>>> import numpy as np
>>> np.set_printoptions(suppress=True, linewidth=100)
>>> def rd(a):
...     return np.round(a, 2) + 0
... 
>>> X = np.load("arr.npy")
>>> X
array([[ 0,  2, -6,  1, -6, -1,  2,  0, -8,  1, -8,  4, -8],
       [-2,  0, -1, -3, -6, -2,  6,  2, -4,  1, -2, -1,  1],
       [ 6,  1,  0, -1,  7,  4, -2, -1, -4, -3,  3,  1, -3],
       [-1,  3,  1,  0,  9, -2,  1,  0, -2,  5,  4, -4,  7],
       [ 6,  6, -7, -9,  0, -5,  7,  7, -6, -8,  1,  0, -3],
       [ 1,  2, -4,  2,  5,  0, -2,  3, -6, -5,  3, -7,  2],
       [-2, -6,  2, -1, -7,  2,  0, -4,  3,  7,  8, -2, -5],
       [ 0, -2,  1,  0, -7, -3,  4,  0, -1,  4,  1,  0,  9],
       [ 8,  4,  4,  2,  6,  6, -3,  1,  0,  6,  0, -7,  4],
       [-1, -1,  3, -5,  8,  5, -7, -4, -6,  0, -6,  0, -1],
       [ 8,  2, -3, -4, -1, -3, -8, -1,  0,  6,  0, -5, -1],
       [-4,  1, -1,  4,  0,  7,  2,  0,  7,  0,  5,  0, -5],
       [ 8, -1,  3, -7,  3, -2,  5, -9, -4,  1,  1,  5,  0]])
>>> # skew, so no eigenvalue has a real part
>>> rd(np.linalg.det(X))
np.float64(0.0)
>>> np.argsort(-np.linalg.norm(X, axis=0).round(6), kind="stable")[:3]
array([ 4,  0, 12])
>>> rd(np.linalg.norm(X, 2) / np.linalg.norm(X))
np.float64(0.48)
>>> np.linalg.cond(X) > 100
np.True_
>>> x = np.array([3, 0, 0, 3, 0, -2, 1, 1, 0, -3, 2, -1, -3])
>>> h1 = np.maximum(X @ x, 0)
>>> h1
array([ 8,  0, 27,  0, 50, 32,  0,  0,  0,  0,  0, 13,  0])
>>> np.maximum(X @ (3 * x), 0)
array([ 24,   0,  81,   0, 150,  96,   0,   0,   0,   0,   0,  39,   0])
>>> arr = np.loadtxt("test19.csv", delimiter=",")
>>> arr
array([[-2., -3., -2.,  1.,  3., -3., -1., -2.,  2., -3., -1.],
       [-1., -2., -3., -2.,  1.,  3., -3., -1., -2.,  2., -3.],
       [-3., -1., -2., -3., -2.,  1.,  3., -3., -1., -2.,  2.],
       [ 2., -3., -1., -2., -3., -2.,  1.,  3., -3., -1., -2.],
       [-2.,  2., -3., -1., -2., -3., -2.,  1.,  3., -3., -1.],
       [-1., -2.,  2., -3., -1., -2., -3., -2.,  1.,  3., -3.],
       [-3., -1., -2.,  2., -3., -1., -2., -3., -2.,  1.,  3.],
       [ 3., -3., -1., -2.,  2., -3., -1., -2., -3., -2.,  1.],
       [ 1.,  3., -3., -1., -2.,  2., -3., -1., -2., -3., -2.],
       [-2.,  1.,  3., -3., -1., -2.,  2., -3., -1., -2., -3.],
       [-3., -2.,  1.,  3., -3., -1., -2.,  2., -3., -1., -2.]])
>>> rng = np.random.default_rng(347)
>>> idx = rng.permutation(11)
>>> idx
array([ 6,  8,  0,  3,  5,  4,  7,  1,  2,  9, 10])
>>> M2 = arr[idx][:, idx]
>>> rd(np.sort(np.abs(np.linalg.eigvals(M2))))
array([ 1.25,  1.25,  5.12,  5.12,  8.08,  8.08,  8.22,  8.22,  9.03,  9.03, 11.  ])
>>> np.diag(M2)
array([-2., -2., -2., -2., -2., -2., -2., -2., -2., -2., -2.])
>>> f = np.array([0, 2, 1, 1, 2, 1, 2, 0, 1, 2, 0])
>>> M2 = arr + np.outer(f, np.eye(11)[5])
>>> M2
array([[-2., -3., -2.,  1.,  3., -3., -1., -2.,  2., -3., -1.],
       [-1., -2., -3., -2.,  1.,  5., -3., -1., -2.,  2., -3.],
       [-3., -1., -2., -3., -2.,  2.,  3., -3., -1., -2.,  2.],
       [ 2., -3., -1., -2., -3., -1.,  1.,  3., -3., -1., -2.],
       [-2.,  2., -3., -1., -2., -1., -2.,  1.,  3., -3., -1.],
       [-1., -2.,  2., -3., -1., -1., -3., -2.,  1.,  3., -3.],
       [-3., -1., -2.,  2., -3.,  1., -2., -3., -2.,  1.,  3.],
       [ 3., -3., -1., -2.,  2., -3., -1., -2., -3., -2.,  1.],
       [ 1.,  3., -3., -1., -2.,  3., -3., -1., -2., -3., -2.],
       [-2.,  1.,  3., -3., -1.,  0.,  2., -3., -1., -2., -3.],
       [-3., -2.,  1.,  3., -3., -1., -2.,  2., -3., -1., -2.]])
>>> rd(np.linalg.det(M2) / np.linalg.det(arr)), rd(1 + np.linalg.solve(arr, f)[5])
(np.float64(0.37), np.float64(0.37))
>>> np.linalg.matrix_rank(M2 - arr)
np.int64(1)
